$ ipython --no-banner

In [1]: import numpy as np

In [2]: np.set_printoptions(precision=2, suppress=True, linewidth=160, floatmode="fixed")

In [3]: tidy = lambda a: np.round(a, 2) + 0

In [4]: arr = np.array([[0, 0, 0], [0, 0, 1], [0, 1, 0]])

In [5]: arr
Out[5]: 
array([[0, 0, 0],
       [0, 0, 1],
       [0, 1, 0]])

In [6]: left, sv, vt = np.linalg.svd(arr, full_matrices=False)

In [7]: sv / sv[0]
Out[7]: array([1.00, 1.00, 0.00])

In [8]: print(vt @ vt.T)
[[1.00 0.00 0.00]
 [0.00 1.00 0.00]
 [0.00 0.00 1.00]]

In [9]: sv
Out[9]: array([1.00, 1.00, 0.00])

In [10]: feats = np.array([[2, 4, 2, 1, 2, 3],
    ...:     [2, 3, 2, 1, 5, 2],
    ...:     [1, 2, 1, 5, 4, 2],
    ...:     [2, 4, 4, 0, 1, 4],
    ...:     [2, 5, 3, 4, 3, 3],
    ...:     [2, 2, 5, 1, 4, 0]])

In [11]: feats[-1] = feats[0] + 4 * feats[1]

In [12]: feats
Out[12]: 
array([[ 2,  4,  2,  1,  2,  3],
       [ 2,  3,  2,  1,  5,  2],
       [ 1,  2,  1,  5,  4,  2],
       [ 2,  4,  4,  0,  1,  4],
       [ 2,  5,  3,  4,  3,  3],
       [10, 16, 10,  5, 22, 11]])

In [13]: # row 5 is much longer than the rest

In [14]: rank = np.linalg.matrix_rank(feats)

In [15]: print(rank)
5

In [16]: ns = np.linalg.svd(feats)[2][rank:].T

In [17]: tidy(feats @ ns)
Out[17]: 
array([[0.00],
       [0.00],
       [0.00],
       [0.00],
       [0.00],
       [0.00]])

In [18]: print(ns.shape)
(6, 1)

In [19]: print([int(np.linalg.matrix_rank(np.delete(feats, i, axis=0))) for i in range(6)])
[5, 5, 4, 4, 4, 5]

In [20]: print(feats.shape)
(6, 6)

In [21]: print(np.abs(feats).max())
22

In [22]: print(np.argsort(-np.linalg.norm(feats, axis=0).round(6), kind="stable")[:3])
[4 1 5]

In [23]: np.linalg.matrix_rank(feats, rtol=0.1)
Out[23]: np.int64(3)

In [24]: tidy(np.trace(np.linalg.pinv(feats) @ feats))
Out[24]: np.float64(5.0)

In [25]: np.allclose(feats[:-1].T @ np.linalg.lstsq(feats[:-1].T, feats[-1])[0], feats[-1])
Out[25]: True

In [26]: np.linalg.lstsq(feats[:-1].T, feats[-1])[2]
Out[26]: np.int32(5)

In [27]: left, sv, vt = np.linalg.svd(feats)

In [28]: tidy(sv)
Out[28]: array([35.92,  5.41,  5.06,  1.17,  0.77,  0.00])

In [29]: np.argmax(sv[:-1] / (sv[1:] + 1e-6)) + 1
Out[29]: np.int64(5)

In [30]: M2 = left[:, :5] @ np.diag(sv[:5]) @ vt[:5]

In [31]: tidy(np.linalg.norm(feats - M2) / np.linalg.norm(feats))
Out[31]: np.float64(0.0)

In [32]: mat = np.loadtxt("run7.csv", delimiter=",")

In [33]: mat
Out[33]: 
array([[ 2.77,  2.30, 10.40, -0.75,  7.46,  8.05],
       [ 4.04,  3.77,  9.78, -0.75,  9.99,  5.37],
       [ 4.26,  3.68, 10.71, -0.10,  9.00,  6.52],
       [ 2.02,  3.22, 11.37, -0.18,  9.15,  7.88],
       [ 1.57,  3.84,  8.43,  0.18,  7.64,  7.03],
       [ 1.82,  3.08,  9.63,  1.23,  8.77,  6.35],
       [ 2.36,  2.46,  7.89,  1.85,  9.93,  6.04],
       [ 3.05,  4.52,  9.62, -2.01,  7.85,  5.37],
       [ 2.18,  2.58,  9.68,  1.07,  9.28,  6.12],
       [ 2.52,  2.87,  9.65,  2.04,  8.83,  6.06],
       [ 3.31,  1.01,  9.14,  1.56,  8.65,  7.39],
       [ 1.68,  1.66,  5.92, -1.13,  7.34,  5.94],
       [ 2.82,  3.14,  8.62, -0.91,  8.08,  6.06],
       [ 3.05,  5.09, 10.04,  1.87,  8.18,  7.20],
       [ 2.53,  4.84,  8.66, -1.39, 10.54,  5.16],
       [ 3.38,  3.88,  8.62,  0.76,  8.49,  6.24],
       [ 3.14,  2.92, 10.54, -0.26,  8.60,  6.99],
       [ 4.23,  4.40,  8.06,  1.50,  9.15,  6.75],
       [ 3.24,  2.89,  9.71,  0.36,  9.66,  5.04],
       [ 3.06,  3.57,  5.97, -0.96,  7.70,  4.23],
       [ 0.89,  1.34, 11.13,  0.42, 10.00,  4.59],
       [ 3.04,  3.08,  8.90,  0.15,  8.64,  8.37],
       [ 2.18,  3.46, 10.20,  2.21,  8.43,  7.00],
       [ 3.00,  4.71,  9.10,  0.52,  7.74,  6.47],
       [ 2.85,  2.47,  9.29, -0.64,  8.14,  7.11],
       [ 3.03,  3.66,  8.31, -0.12, 10.55,  6.16],
       [ 3.80,  3.86, 10.40, -1.06, 10.24,  5.81],
       [ 3.48,  2.99,  9.44, -0.72,  7.99,  6.11],
       [ 3.59,  3.09,  9.24, -0.87,  8.62,  6.88]])

In [34]: M2 = np.c_[mat[:, :4] @ np.array([[4, 2, 1, 2], [1, 3, 3, 5], [5, 0, 3, 5], [2, 5, 2, 5]]), np.array([-3, -3, -1, -2, 3, 2, 0, -3, -1, 3, -2, 0, 1, 3, 3, -3, 2, -3, 0, -3, -2, 0, 2, 3, 1, 2, -1, 0, 0])]

In [35]: print(tidy(M2))
[[63.88  8.69 39.37 65.29 -3.00]
 [67.33 15.64 43.19 72.08 -3.00]
 [74.07 19.06 47.23 79.97 -1.00]
 [67.79 12.80 45.43 76.09 -2.00]
 [52.63 15.56 38.74 65.39  3.00]
 [60.97 19.03 42.41 73.34  2.00]
 [55.05 21.35 37.11 65.72  0.00]
 [60.80  9.61 41.45 66.75 -3.00]
 [61.84 17.45 41.10 71.01 -1.00]
 [65.28 23.85 44.16 77.84  3.00]
 [63.07 17.45 36.88 65.17 -2.00]
 [35.72  2.69 22.16 35.61  0.00]
 [55.70 10.51 36.28 59.89  1.00]
 [71.23 30.72 52.18 91.10  3.00]
 [55.48 12.63 40.25 65.61  3.00]
 [62.02 22.20 42.40 73.06 -3.00]
 [67.66 13.74 43.00 72.28  2.00]
 [64.62 29.16 44.61 78.26 -3.00]
 [65.12 16.95 41.76 71.28  0.00]
 [43.74 12.03 29.76 49.02 -3.00]
 [61.39  7.90 39.14 66.23 -2.00]
 [60.04 16.07 39.28 66.73  0.00]
 [67.60 25.79 47.58 83.71  2.00]
 [63.25 22.73 45.47 77.65  3.00]
 [59.04  9.91 36.85 61.30  1.00]
 [57.09 16.44 38.70 65.31  2.00]
 [68.94 13.88 44.46 73.60 -1.00]
 [62.67 12.33 39.33 65.51  0.00]
 [61.91 12.10 38.84 64.48  0.00]]

In [36]: print(tidy(np.linalg.lstsq(mat, M2[:, 0])[0]))
[4.00 1.00 5.00 2.00 0.00 0.00]

In [37]: tidy(np.linalg.norm(np.linalg.qr(mat)[0].T @ M2, axis=0) ** 2 / ((M2 ** 2).sum(axis=0) + 1e-12))
Out[37]: array([1.00, 1.00, 1.00, 1.00, 0.30])

In [38]: print(np.linalg.matrix_rank(np.c_[mat, M2]))
7

In [39]: cen = M2 - M2.mean(axis=0)

In [40]: left, sv, vt = np.linalg.svd(cen, full_matrices=False)

In [41]: print(tidy((sv ** 2).sum() ** 2 / (sv ** 4).sum()))
1.31

In [42]: tidy(np.abs(vt[-1]))
Out[42]: array([0.07, 0.18, 0.80, 0.57, 0.04])

In [43]: print(np.abs(left[:, 0]).argmax())
11

In [44]: print(tidy(sv ** 2 / (sv ** 2).sum()))
[0.87 0.10 0.02 0.01 0.00]

In [45]: tidy(sv)
Out[45]: array([77.09, 26.37, 12.22,  7.84,  2.41])

In [46]: print(tidy(cen.mean(axis=0)))
[0.00 0.00 0.00 0.00 0.00]

In [47]: M = np.load("m.npy")

In [48]: M
Out[48]: 
array([[13, 10,  3,  2,  7, 13,  9,  8],
       [10, 12,  6,  4, 12, 14, 14,  6],
       [ 3,  6,  5,  2,  7,  7,  7,  2],
       [ 2,  4,  2,  2,  5,  4,  6,  1],
       [ 7, 12,  7,  5, 14, 13, 16,  4],
       [13, 14,  7,  4, 13, 17, 15,  8],
       [ 9, 14,  7,  6, 16, 15, 19,  5],
       [ 8,  6,  2,  1,  4,  8,  5,  5]])

In [49]: print(np.allclose(M[:-1].T @ np.linalg.lstsq(M[:-1].T, M[-1])[0], M[-1]))
True

In [50]: tidy(np.trace(np.linalg.pinv(M) @ M))
Out[50]: np.float64(3.0)

In [51]: tidy(M @ np.linalg.pinv(M) @ M)
Out[51]: 
array([[13.00, 10.00,  3.00,  2.00,  7.00, 13.00,  9.00,  8.00],
       [10.00, 12.00,  6.00,  4.00, 12.00, 14.00, 14.00,  6.00],
       [ 3.00,  6.00,  5.00,  2.00,  7.00,  7.00,  7.00,  2.00],
       [ 2.00,  4.00,  2.00,  2.00,  5.00,  4.00,  6.00,  1.00],
       [ 7.00, 12.00,  7.00,  5.00, 14.00, 13.00, 16.00,  4.00],
       [13.00, 14.00,  7.00,  4.00, 13.00, 17.00, 15.00,  8.00],
       [ 9.00, 14.00,  7.00,  6.00, 16.00, 15.00, 19.00,  5.00],
       [ 8.00,  6.00,  2.00,  1.00,  4.00,  8.00,  5.00,  5.00]])

In [52]: np.abs(np.diag(np.linalg.qr(M)[1])) > 1e-9
Out[52]: array([ True,  True,  True, False, False, False, False, False])

In [53]: print(np.linalg.lstsq(M[:-1].T, M[-1])[2])
3

In [54]: np.unique(M.round(6), axis=0).shape
Out[54]: (8, 8)

In [55]: K = np.load("test2.npy")

In [56]: print(K)
[[ 0  5  0  5  0  5]
 [-5  5 -5  5 -5  5]
 [ 3  2  3  2  3  2]
 [ 0  5  0  5  0  5]
 [-5  5 -5  5 -5  5]
 [ 3  2  3  2  3  2]]

In [57]: M2 = np.array([[2, -1, 1],
    ...:     [-2, 1, -2],
    ...:     [-2, 2, -2],
    ...:     [-3, -1, 2],
    ...:     [1, 1, 0],
    ...:     [0, 3, 2]])

In [58]: M2.T @ K.T
Out[58]: 
array([[-25, -30,  -7, -25, -30,  -7],
       [ 15,   5,  12,  15,   5,  12],
       [ 10,  15,   1,  10,  15,   1]])

In [59]: K @ M2
Out[59]: 
array([[-25,  15,  10],
       [-30,   5,  15],
       [ -7,  12,   1],
       [-25,  15,  10],
       [-30,   5,  15],
       [ -7,  12,   1]])

In [60]: np.linalg.matrix_rank(K @ M2)
Out[60]: np.int64(2)

In [61]: print(np.einsum("ij,ij->i", K, K))
[ 75 150  39  75 150  39]

In [62]: np.unique(K.round(6), axis=0).shape
Out[62]: (3, 6)

In [63]: M2 = K / np.linalg.norm(K, axis=1, keepdims=True)

In [64]: gram = M2 @ M2.T

In [65]: tidy(gram)
Out[65]: 
array([[ 1.00,  0.71,  0.55,  1.00,  0.71,  0.55],
       [ 0.71,  1.00, -0.20,  0.71,  1.00, -0.20],
       [ 0.55, -0.20,  1.00,  0.55, -0.20,  1.00],
       [ 1.00,  0.71,  0.55,  1.00,  0.71,  0.55],
       [ 0.71,  1.00, -0.20,  0.71,  1.00, -0.20],
       [ 0.55, -0.20,  1.00,  0.55, -0.20,  1.00]])

In [66]: print(tidy(gram[2]))
[ 0.55 -0.20  1.00  0.55 -0.20  1.00]

In [67]: print(tidy(np.degrees(np.arccos(np.clip(gram[2, 3], -1, 1)))))
56.31

In [68]: tidy(np.linalg.norm(M2, axis=1))
Out[68]: array([1.00, 1.00, 1.00, 1.00, 1.00, 1.00])

In [69]: (gram - 2 * np.eye(6)).round(6).argmax(axis=1)
Out[69]: array([3, 4, 5, 0, 1, 2])
